>>> import numpy as np
>>> from numpy import linalg as LA
>>> np.set_printoptions(precision=3, suppress=True, linewidth=120)
>>> A = np.load("data.npy")
>>> A
array([[ 0.169,  0.06 ,  0.067,  0.041,  0.102, -0.085,  0.096,  0.179, -0.125,  0.01 , -0.191,  0.037,  0.134],
       [ 0.06 ,  0.283, -0.137, -0.037,  0.229, -0.241, -0.04 , -0.08 , -0.043,  0.174,  0.044,  0.122,  0.108],
       [ 0.067, -0.137,  0.232,  0.149, -0.048,  0.17 ,  0.078, -0.029, -0.21 , -0.095, -0.112, -0.112,  0.125],
       [ 0.041, -0.037,  0.149,  0.166,  0.021,  0.097, -0.121, -0.069, -0.183,  0.064, -0.095, -0.163,  0.102],
       [ 0.102,  0.229, -0.048,  0.021,  0.214, -0.185, -0.012, -0.049, -0.121,  0.142, -0.029,  0.076,  0.155],
       [-0.085, -0.241,  0.17 ,  0.097, -0.185,  0.265, -0.008, -0.104, -0.05 , -0.129,  0.024, -0.157, -0.042],
       [ 0.096, -0.04 ,  0.078, -0.121, -0.012, -0.008,  0.564,  0.022, -0.067, -0.327,  0.043,  0.29 ,  0.127],
       [ 0.179, -0.08 , -0.029, -0.069, -0.049, -0.104,  0.022,  0.639,  0.153, -0.017, -0.372,  0.007, -0.105],
       [-0.125, -0.043, -0.21 , -0.183, -0.121, -0.05 , -0.067,  0.153,  0.335, -0.014,  0.091,  0.061, -0.265],
       [ 0.01 ,  0.174, -0.095,  0.064,  0.142, -0.129, -0.327, -0.017, -0.014,  0.277, -0.045, -0.103,  0.011],
       [-0.191,  0.044, -0.112, -0.095, -0.029,  0.024,  0.043, -0.372,  0.091, -0.045,  0.345,  0.099, -0.065],
       [ 0.037,  0.122, -0.112, -0.163,  0.076, -0.157,  0.29 ,  0.007,  0.061, -0.103,  0.099,  0.268,  0.037],
       [ 0.134,  0.108,  0.125,  0.102,  0.155, -0.042,  0.127, -0.105, -0.265,  0.011, -0.065,  0.037,  0.244]])
>>> round(LA.norm(A, 2) / LA.norm(A), 3)
np.float64(0.5)
>>> [round(float(x), 3) for x in LA.svd(A, compute_uv=False)[:3]]
[1.0, 1.0, 1.0]
>>> LA.matrix_rank(A, rtol=0.1)
np.int64(4)
>>> x = np.array([1, 5, 1, 3, 4, 4, -1, -4, 4, -2, -5, -1, -5])
>>> round(float((x - A @ x) @ (A @ x)), 3)
-0.0
>>> np.trace(A)
np.float64(4.0)
>>> W0 = np.arange(210).reshape(15, 14) + 2
>>> W0
array([[  2,   3,   4,   5,   6,   7,   8,   9,  10,  11,  12,  13,  14,  15],
       [ 16,  17,  18,  19,  20,  21,  22,  23,  24,  25,  26,  27,  28,  29],
       [ 30,  31,  32,  33,  34,  35,  36,  37,  38,  39,  40,  41,  42,  43],
       [ 44,  45,  46,  47,  48,  49,  50,  51,  52,  53,  54,  55,  56,  57],
       [ 58,  59,  60,  61,  62,  63,  64,  65,  66,  67,  68,  69,  70,  71],
       [ 72,  73,  74,  75,  76,  77,  78,  79,  80,  81,  82,  83,  84,  85],
       [ 86,  87,  88,  89,  90,  91,  92,  93,  94,  95,  96,  97,  98,  99],
       [100, 101, 102, 103, 104, 105, 106, 107, 108, 109, 110, 111, 112, 113],
       [114, 115, 116, 117, 118, 119, 120, 121, 122, 123, 124, 125, 126, 127],
       [128, 129, 130, 131, 132, 133, 134, 135, 136, 137, 138, 139, 140, 141],
       [142, 143, 144, 145, 146, 147, 148, 149, 150, 151, 152, 153, 154, 155],
       [156, 157, 158, 159, 160, 161, 162, 163, 164, 165, 166, 167, 168, 169],
       [170, 171, 172, 173, 174, 175, 176, 177, 178, 179, 180, 181, 182, 183],
       [184, 185, 186, 187, 188, 189, 190, 191, 192, 193, 194, 195, 196, 197],
       [198, 199, 200, 201, 202, 203, 204, 205, 206, 207, 208, 209, 210, 211]])
>>> B = W0 / LA.norm(W0, axis=1, keepdims=True)
>>> G = B @ B.T
>>> (G - 2 * np.eye(15)).round(6).argmax(axis=1)
array([ 1,  2,  3,  4,  5,  6,  7,  8,  9, 10, 11, 12, 13, 12, 13])
>>> LA.norm(B, axis=1)
array([1., 1., 1., 1., 1., 1., 1., 1., 1., 1., 1., 1., 1., 1., 1.])
>>> U, sigma, Vt = LA.svd(W0)
>>> evecs = Vt[:(sigma > 1e-8).sum()]
>>> rng = np.random.default_rng(53)
>>> x = W0[14] + -3 * W0[2] + rng.integers(2) * np.eye(14)[0]
>>> x
array([109., 106., 104., 102., 100.,  98.,  96.,  94.,  92.,  90.,  88.,  86.,  84.,  82.])
>>> np.diag(evecs.T @ evecs)
array([0.257, 0.204, 0.16 , 0.125, 0.099, 0.081, 0.073, 0.073, 0.081, 0.099, 0.125, 0.16 , 0.204, 0.257])
>>> np.allclose(evecs.T @ evecs @ x, x)
False
>>> U, sigma, Vt = LA.svd(A)
>>> evecs = Vt[:(sigma > 1e-8).sum()]
>>> x = A[11] + 4 * A[1] + rng.integers(2) * np.eye(13)[2]
>>> x
array([ 0.276,  1.254, -0.662, -0.31 ,  0.994, -1.121,  0.132, -0.311, -0.112,  0.592,  0.275,  0.755,  0.47 ])
>>> np.diag(evecs.T @ evecs)
array([0.169, 0.283, 0.232, 0.166, 0.214, 0.265, 0.564, 0.639, 0.335, 0.277, 0.345, 0.268, 0.244])
>>> round(float(LA.norm(x - evecs.T @ evecs @ x)), 3)
0.0
>>> U, sigma, Vt = LA.svd(W0)
>>> np.argmax(sigma[:-1] / (sigma[1:] + 1e-6)) + 1
np.int64(2)
>>> sigma.round(3) + 0
array([1775.605,   28.838,    0.   ,    0.   ,    0.   ,    0.   ,    0.   ,    0.   ,    0.   ,    0.   ,    0.   ,
          0.   ,    0.   ,    0.   ])
>>> B = U[:, :2] @ np.diag(sigma[:2]) @ Vt[:2]
>>> round(float(LA.norm(W0 - B) / LA.norm(W0)), 3)
0.0
>>> round(float(np.abs(W0 - B).max()), 3)
0.0
>>> B = np.array([[3, 3], [3, 0]])
>>> feats = np.kron(np.eye(2, dtype=int), B)
>>> feats
array([[3, 3, 0, 0],
       [3, 0, 0, 0],
       [0, 0, 3, 3],
       [0, 0, 3, 0]])
>>> evals, evecs = LA.eigh(feats)
>>> evals
array([-1.854, -1.854,  4.854,  4.854])
>>> np.round(evecs.T @ evecs, 3) + 0
array([[1., 0., 0., 0.],
       [0., 1., 0., 0.],
       [0., 0., 1., 0.],
       [0., 0., 0., 1.]])
>>> np.unique(evals.round(6) + 0, return_counts=True)[1]
array([2, 2])
>>> K = np.load("sample2.npy")
>>> K
array([[-0.406, -1.578,  0.533, -0.095, -1.717, -0.334, -0.48 ,  1.427,  2.617,  0.826, -0.649,  2.937,  0.383],
       [ 1.218, -0.85 ,  1.14 , -0.85 , -0.484, -2.243,  0.36 , -0.366, -0.212, -2.104,  0.159,  0.415, -3.252],
       [-1.421,  0.   , -2.249,  2.454,  1.052, -2.125,  0.718,  1.297,  1.009,  0.316, -0.922, -0.89 , -1.148],
       [ 0.406, -0.85 , -1.014, -2.561, -0.757,  1.078,  0.981,  0.588,  0.384,  1.363, -2.56 , -1.884, -1.172],
       [-1.421,  2.064,  1.478, -1.162, -1.502, -1.139,  0.555,  1.102,  1.575,  0.385,  1.897, -1.962,  0.187],
       [ 1.015,  0.85 , -1.994, -0.884, -1.256, -1.198,  2.93 ,  0.467, -1.104, -0.756,  0.3  ,  1.348,  1.724],
       [-3.044,  0.728, -1.22 , -0.449, -1.695,  0.41 , -0.513, -2.611,  0.057, -1.399, -0.887,  0.63 , -0.496],
       [-0.812, -0.364, -0.55 , -0.121,  0.456,  1.098,  1.707, -0.78 , -0.358,  2.483,  2.466,  1.292, -2.216],
       [-0.406, -1.578, -0.782, -1.338, -0.213, -2.809, -1.943, -0.891, -1.411,  1.946,  0.696, -0.401,  1.006],
       [-1.624,  1.578,  0.244, -2.005,  2.15 , -0.165, -0.812,  2.176, -1.354, -0.238, -0.757,  1.736, -0.524],
       [-2.232, -3.157,  0.952, -0.094,  0.295,  0.56 ,  1.506,  1.075, -1.027, -1.501,  0.643, -0.862,  0.922],
       [ 0.203, -0.486, -0.732, -1.791,  2.809, -0.371,  0.554, -1.558,  2.852, -0.901,  0.65 ,  0.025,  0.921],
       [ 0.609, -0.486, -2.695, -0.559, -0.76 ,  1.305, -2.02 ,  1.684,  0.318, -1.477,  2.168, -0.453, -0.66 ]])
>>> x = np.array([-1, -1, 0, 0, -1, -2, 1, 1, 2, -1, 2, 2, 0])
>>> h1 = np.maximum(K @ x, 0)
>>> np.flatnonzero(h1 > 1e-9)
array([ 0,  1,  2,  4,  5,  6,  7,  8, 10, 11, 12])
>>> np.tanh(K @ x)
array([ 1.   ,  1.   ,  1.   , -1.   ,  1.   ,  1.   ,  0.788,  0.999,  0.666, -0.726,  1.   ,  1.   ,  0.997])
>>> B = K / np.sqrt((K ** 2).mean(axis=1, keepdims=True))
>>> LA.norm(B, axis=1)
array([3.606, 3.606, 3.606, 3.606, 3.606, 3.606, 3.606, 3.606, 3.606, 3.606, 3.606, 3.606, 3.606])
>>> LA.matrix_rank(K - K.mean(axis=1, keepdims=True))
np.int64(12)
>>> u = np.array([-1, 0, -3, 1, -3, -3, 0, -3, 2, -2, 1, -2, -1])
>>> B = K + np.outer(u, np.eye(13)[4])
>>> LA.matrix_rank(B - K)
np.int64(1)
>>> LA.matrix_rank(LA.inv(B) - LA.inv(K), tol=1e-8)
np.int64(1)
>>> np.round(LA.det(B) / LA.det(K), 3), round(1 + LA.solve(K, u)[4], 3)
(np.float64(0.817), np.float64(0.817))
>>> E = np.load("run9.npy")
>>> E
array([[ 0.1, -2.4,  0.6, -1.5, -1.8, -2.6],
       [-2.1,  1.2,  0.7,  0.2,  1.1,  0.1],
       [ 0. ,  0. , -0.9,  0.5,  1.3,  1.5],
       [ 1.1,  4.8,  0. ,  0.3, -0.5,  0.8],
       [-1.9, -3.6, -0.3, -0.3,  0.4,  2. ],
       [-0.3, -0.3,  0.3, -0.1, -0.2,  0.6],
       [-1.3,  5.1,  0.1,  0. , -1.5, -1.2],
       [-1.8, -2.4, -1. , -2.2, -1.3,  1.2],
       [ 0.5,  5.7, -0.9,  2.8, -1. , -1.4],
       [-1.4, -0.9,  0.3,  0.6, -0.5, -0.2],
       [-1.2, -1.5, -1. ,  0.8,  0.2, -1.1],
       [ 0. ,  0. , -0.3, -0.6, -0.2,  0.8],
       [ 1.4,  3.9, -1.3,  0.3,  0.9,  0.5],
       [-1.2,  4.5, -0.7, -0.2, -0.2,  0.1],
       [ 1.3, -0.3,  0.2,  0.8,  0.3,  1. ],
       [-0.1,  2.1, -0.3,  1.1,  2.6,  0.6]])
>>> dist = LA.norm(E[:, None] - E[None], axis=-1)
>>> dist.shape
(16, 16)
>>> (dist + 1e9 * np.eye(16)).round(6).argmin(axis=1)
array([ 9,  5, 11, 12,  7, 11, 13,  4,  6,  5,  9,  5,  3,  6,  5,  2])
>>> np.unravel_index(dist.round(6).argmax(), dist.shape)
(np.int64(4), np.int64(8))
>>> LA.matrix_rank(dist ** 2)
np.int64(8)
>>> m1 = np.load("a.npy")
>>> m1
array([[  2,   2,   5,  -4,  -3],
       [ -3,  -1,   2,  -9,  -8],
       [ -5,  -3,   0,  -6,  -8],
       [ -2,   1,   2, -11,  -6],
       [  2,   6,  -2, -11,  -5],
       [  4,   2,   0,  -8,  -5],
       [  8,  -1,   3, -12,  -3],
       [  9,  -3,   3, -15,  -1],
       [  9,  -7,   6, -10,   0],
       [  6, -12,   3,  -5,  -4],
       [ 10,  -8,   1,  -3,  -7],
       [ 13, -12,  -2,  -4, -12],
       [ 10, -11,  -4,  -2,  -7],
       [  6, -16,  -2,  -5,  -7],
       [  8, -20,  -2,  -9, -12],
       [  7, -17,  -5, -13, -16],
       [ 12, -21,   0, -11, -12],
       [ 11, -18,  -5, -10,  -9],
       [  7, -22,  -9,  -5, -11],
       [  3, -17, -13,  -3,  -6],
       [ -2, -15, -15,  -8, -11],
       [ -1, -14, -12,  -6, -10],
       [  3, -19, -12, -11, -12],
       [  4, -15, -14, -16,  -9],
       [  1, -17, -15, -14, -11],
       [  4, -18, -16, -17, -15],
       [  5, -21, -15, -18, -17],
       [  7, -17, -18, -16, -20],
       [  6, -16, -19, -11, -24],
       [  7, -17, -15, -15, -28],
       [  9, -12, -10, -18, -31],
       [ 11,  -9, -11, -17, -28],
       [ 14,  -5, -16, -13, -27],
       [ 10,  -9, -17,  -9, -26],
       [  5,  -7, -12,  -5, -24],
       [  8, -10, -11,  -9, -26],
       [ 11,  -9, -13,  -9, -23],
       [  7,  -6,  -9, -10, -21],
       [  3,  -9,  -6,  -9, -22],
       [  4,  -8,  -9, -13, -19],
       [  3, -13,  -6, -13, -16],
       [  5, -18,  -6, -14, -21],
       [  0, -16,  -6, -14, -26]])
>>> B = np.c_[m1[:, :3] @ np.array([[0, 0, 2], [1, 2, 2], [0, 2, 1]]), np.array([1, 1, 1, 3, 1, 1, 3, 3, 0, 1, 0, 0, 2, 3, 1, 1, 1, 2, 1, 3, 2, 3, 3, 2, 3, 1, 3, 0, 2, 2, 1, 2, 3, 0, 1, 2, 1, 3, 3, 3, 1, 1, 0])]
>>> B
array([[  2,  14,  13,   1],
       [ -1,   2,  -6,   1],
       [ -3,  -6, -16,   1],
       [  1,   6,   0,   3],
       [  6,   8,  14,   1],
       [  2,   4,  12,   1],
       [ -1,   4,  17,   3],
       [ -3,   0,  15,   3],
       [ -7,  -2,  10,   0],
       [-12, -18,  -9,   1],
       [ -8, -14,   5,   0],
       [-12, -28,   0,   0],
       [-11, -30,  -6,   2],
       [-16, -36, -22,   3],
       [-20, -44, -26,   1],
       [-17, -44, -25,   1],
       [-21, -42, -18,   1],
       [-18, -46, -19,   2],
       [-22, -62, -39,   1],
       [-17, -60, -41,   3],
       [-15, -60, -49,   2],
       [-14, -52, -42,   3],
       [-19, -62, -44,   3],
       [-15, -58, -36,   2],
       [-17, -64, -47,   3],
       [-18, -68, -44,   1],
       [-21, -72, -47,   3],
       [-17, -70, -38,   0],
       [-16, -70, -39,   2],
       [-17, -64, -35,   2],
       [-12, -44, -16,   1],
       [ -9, -40,  -7,   2],
       [ -5, -42,   2,   3],
       [ -9, -52, -15,   0],
       [ -7, -38, -16,   1],
       [-10, -42, -15,   2],
       [ -9, -44,  -9,   1],
       [ -6, -30,  -7,   3],
       [ -9, -30, -18,   3],
       [ -8, -34, -17,   3],
       [-13, -38, -26,   1],
       [-18, -48, -32,   1],
       [-16, -44, -38,   0]])
>>> np.round(LA.norm(B - m1 @ LA.lstsq(m1, B)[0], axis=0), 3) + 0
array([0.   , 0.   , 0.   , 7.448])
>>> LA.norm(LA.qr(m1)[0].T @ B, axis=0) ** 2 / ((B ** 2).sum(axis=0) + 1e-12)
array([1.   , 1.   , 1.   , 0.664])
>>> np.round(LA.lstsq(m1, B[:, 0])[0], 3) + 0
array([0., 1., 0., 0., 0.])
